% python3 -q
>>> import numpy as np
>>> np.set_printoptions(precision=3, suppress=True, linewidth=200)
>>> def rd(a):
...     return np.round(a, 3) + 0
... 
>>> other = np.array([[5], [-2], [3], [-2]])
>>> C = np.array([[-1, 4, 5]])
>>> K = other @ C
>>> K
array([[ -5,  20,  25],
       [  2,  -8, -10],
       [ -3,  12,  15],
       [  2,  -8, -10]])
>>> # rows 1 and 3 are equal
>>> left, sig, vt = np.linalg.svd(K)
>>> V = vt[:(sig > 1e-8).sum()]
>>> rng = np.random.default_rng(85966)
>>> x0 = K[3] + 4 * K[0] + rng.integers(2) * np.eye(3)[2]
>>> x0
array([-18.,  72.,  91.])
>>> rd(np.diag(V.T @ V))
array([0.024, 0.381, 0.595])
>>> np.linalg.cond(K) > 100
np.True_
>>> [round(float(x), 3) for x in np.linalg.svd(K, compute_uv=False)[:3]]
[42.0, 0.0, 0.0]
>>> np.argsort(-np.linalg.norm(K, axis=0).round(6), kind="stable")[:3]
array([2, 1, 0])
>>> np.linalg.matrix_rank(K, rtol=0.1)
np.int64(1)
>>> left, sig, vt = np.linalg.svd(K)
>>> rd(sig)
array([42.,  0.,  0.])
>>> other = left[:, :1] @ np.diag(sig[:1]) @ vt[:1]
>>> rd(np.linalg.norm(K - other) / np.linalg.norm(K))
np.float64(0.0)
>>> np.linalg.matrix_rank(other)
np.int64(1)
>>> def softmax(z):
...     e = np.exp(z - z.max(axis=-1, keepdims=True))
...     return e / e.sum(axis=-1, keepdims=True)
... 
>>> rd(softmax(K[0]))
array([0.   , 0.007, 0.993])
>>> rd(softmax(K[0] + -3))
array([0.   , 0.007, 0.993])
>>> att = K @ K.T / np.sqrt(3)
>>> softmax(att).round(6).argmax(axis=1)
array([0, 1, 0, 1])
>>> C = 10 * np.array([[0.0, -0.3, -0.8], [-1.0, -2.3, -0.3], [1.1, 1.0, -0.7]])
>>> labels = rng.integers(0, 3, 11)
>>> W0 = C[labels] + rng.normal(size=(11, 3))
>>> rd(W0)
array([[ -0.355,  -2.537,  -9.518],
       [  9.923,  11.365,  -3.71 ],
       [ -8.78 , -21.846,  -2.196],
       [  9.535,  11.322,  -9.269],
       [  1.172,  -1.65 ,  -7.747],
       [ -8.488, -23.214,  -4.514],
       [ 11.272,   9.612,  -8.824],
       [ -1.796,  -1.748,  -6.87 ],
       [ 11.616,  10.097,  -7.214],
       [ -9.673, -22.975,  -3.434],
       [  2.741,  -2.653,  -7.471]])
>>> dist = np.linalg.norm(W0[:, None] - W0[None], axis=-1)
>>> (dist + 1e9 * np.eye(11)).round(6).argmin(axis=1)
array([ 4,  8,  9,  6, 10,  9,  8,  4,  6,  5,  4])
>>> np.unravel_index(dist.round(6).argmax(), dist.shape)
(np.int64(3), np.int64(9))
>>> rd(dist[:5, :5])
array([[ 0.   , 18.238, 22.303, 17.028,  2.5  ],
       [18.238,  0.   , 38.145,  5.572, 16.195],
       [22.303, 38.145,  0.   , 38.543, 23.189],
       [17.028,  5.572, 38.543,  0.   , 15.509],
       [ 2.5  , 16.195, 23.189, 15.509,  0.   ]])
>>> rd(np.linalg.norm(W0 - W0.mean(axis=0), axis=1))
array([ 3.676, 16.938, 21.814, 16.732,  2.003, 22.556, 16.184,  3.649, 16.619, 23.016,  1.637])
>>> rd(dist[2])
array([22.303, 38.145,  0.   , 38.543, 23.189,  2.707, 37.889, 21.784, 38.23 ,  1.899, 22.998])
>>> np.flatnonzero(dist[2] < dist.mean() / 2)
array([2, 5, 9])
>>> rd(np.linalg.norm(W0, axis=1))
array([ 9.856, 15.537, 23.646, 17.465,  8.007, 25.126, 17.243,  7.313, 16.998, 25.164,  8.389])
>>> dist.mean(axis=1).argmax()
np.int64(9)
>>> arr = np.array([[0, 2, 2, 0], [1, 2, 0, 1], [1, 2, 2, 3], [2, 6, 2, 2]])
>>> arr
array([[0, 2, 2, 0],
       [1, 2, 0, 1],
       [1, 2, 2, 3],
       [2, 6, 2, 2]])
>>> G = arr.T @ arr
>>> (arr @ arr.T).shape
(4, 4)
>>> np.trace(G), (arr ** 2).sum()
(np.int64(80), np.int64(80))
>>> np.diag(G)
array([ 6, 48, 12, 14])
>>> np.abs(np.diag(np.linalg.qr(arr)[1])) > 1e-9
array([ True,  True,  True, False])
>>> np.allclose(arr[:-1].T @ np.linalg.lstsq(arr[:-1].T, arr[-1])[0], arr[-1])
True
>>> np.unique(arr.round(6), axis=0).shape
(4, 4)
>>> r = np.linalg.matrix_rank(arr)
>>> r
np.int64(3)
>>> null = np.linalg.svd(arr)[2][r:].T
>>> [int(np.linalg.matrix_rank(np.delete(arr, i, axis=0))) for i in range(4)]
[3, 3, 2, 3]
>>> rd(null @ null.T)
array([[ 0.75 , -0.25 ,  0.25 , -0.25 ],
       [-0.25 ,  0.083, -0.083,  0.083],
       [ 0.25 , -0.083,  0.083, -0.083],
       [-0.25 ,  0.083, -0.083,  0.083]])
>>> null.shape
(4, 1)
>>> np.argsort(-np.linalg.norm(arr, axis=0).round(6), kind="stable")[:3]
array([1, 3, 2])
>>> A = np.load("case7.npy")
>>> A
array([[ 0.9  , -0.969,  0.5  ],
       [ 1.   , -0.73 ,  0.4  ],
       [ 0.4  ,  0.707, -0.3  ],
       [-2.1  ,  2.127, -1.1  ],
       [-1.5  , -0.6  ,  0.3  ],
       [ 1.   ,  0.641, -0.3  ],
       [-1.3  , -1.92 ,  1.   ],
       [-2.3  , -0.177,  0.1  ],
       [ 0.5  , -2.859,  1.4  ],
       [-0.8  ,  0.025,  0.   ],
       [-0.6  , -1.805,  0.9  ],
       [-0.6  ,  0.221, -0.1  ],
       [ 0.6  , -4.484,  2.2  ],
       [ 2.7  ,  3.005, -1.5  ],
       [ 1.   , -1.58 ,  0.8  ],
       [-0.7  ,  3.082, -1.5  ],
       [ 1.   , -2.003,  1.   ],
       [ 1.1  , -0.738,  0.4  ],
       [-0.2  , -2.752,  1.4  ],
       [-0.6  ,  3.61 , -1.8  ]])
>>> labels = A[:, 0] > np.median(A[:, 0])
>>> r0 = A[labels].mean(axis=0) - A[~labels].mean(axis=0)
>>> labels.astype(int)
array([1, 1, 1, 0, 0, 1, 0, 0, 1, 0, 0, 0, 1, 1, 1, 0, 1, 1, 0, 0])
>>> ((A - A.mean(axis=0)) @ r0 > 0).astype(int)
array([1, 1, 0, 0, 0, 1, 0, 0, 1, 0, 1, 0, 1, 1, 1, 0, 1, 1, 1, 0])
>>> left, sig, vt = np.linalg.svd(A)
>>> np.argmax(sig[:-1] / (sig[1:] + 1e-6)) + 1
np.int64(2)
>>> other = left[:, :2] @ np.diag(sig[:2]) @ vt[:2]
>>> rd(np.linalg.norm(A - other, 2)), rd(sig[2])
(np.float64(0.104), np.float64(0.104))
>>> np.linalg.matrix_rank(other)
np.int64(2)
>>> np.linalg.matrix_rank(A, rtol=0.05)
np.int64(2)
>>> hat = A @ np.linalg.solve(A.T @ A, A.T)
>>> np.allclose(hat @ hat, hat)
True
>>> rd(np.trace(hat))
np.float64(3.0)
>>> rd(np.linalg.eigvalsh(hat))
array([0., 0., 0., 0., 0., 0., 0., 0., 0., 0., 0., 0., 0., 0., 0., 0., 0., 1., 1., 1.])
>>> q, V = np.linalg.qr(A[:, :2])[0], np.linalg.qr(A[:, 2:])[0]
>>> sig = np.linalg.svd(q.T @ V, compute_uv=False)
>>> rd(np.degrees(np.arccos(sig.clip(0, 1))))
array([1.423])
>>> blk = np.stack([A, -2 * A, A[::-1]])
>>> rd(np.linalg.norm(blk, axis=(1, 2)))
array([11.864, 23.728, 11.864])
>>> (blk @ A.T).shape
(3, 20, 20)
>>> rd(np.einsum("bij,cij->bc", blk, blk))
array([[ 140.749, -281.499,  -47.032],
       [-281.499,  562.998,   94.065],
       [ -47.032,   94.065,  140.749]])
>>> labels = rng.integers(0, 2, 4)
>>> data = np.array([[3, 6, 2, 7], [5, 6, 9, 4], [8, 2, 8, 9], [4, 0, 4, 0]]) * (labels[:, None] == labels)
>>> data
array([[3, 0, 2, 7],
       [0, 6, 0, 0],
       [8, 0, 8, 9],
       [4, 0, 4, 0]])
>>> # splits into 2 blocks
>>> r0 = np.array([0, -2])
>>> np.convolve(data[3], r0)
array([ 0, -8,  0, -8,  0])
>>> np.einsum("ii->", data)
np.int64(17)
>>> rd(np.linalg.eigvals(data).sum().real)
np.float64(17.0)
>>> np.kron(np.eye(2, dtype=int), data)
array([[3, 0, 2, 7, 0, 0, 0, 0],
       [0, 6, 0, 0, 0, 0, 0, 0],
       [8, 0, 8, 9, 0, 0, 0, 0],
       [4, 0, 4, 0, 0, 0, 0, 0],
       [0, 0, 0, 0, 3, 0, 2, 7],
       [0, 0, 0, 0, 0, 6, 0, 0],
       [0, 0, 0, 0, 8, 0, 8, 9],
       [0, 0, 0, 0, 4, 0, 4, 0]])
>>> rd(np.poly(data))
array([   1.,  -17.,   10.,  372., -216.])
>>> rd(np.linalg.det(2 * data)), rd(np.linalg.det(data))
(np.float64(-3456.0), np.float64(-216.0))
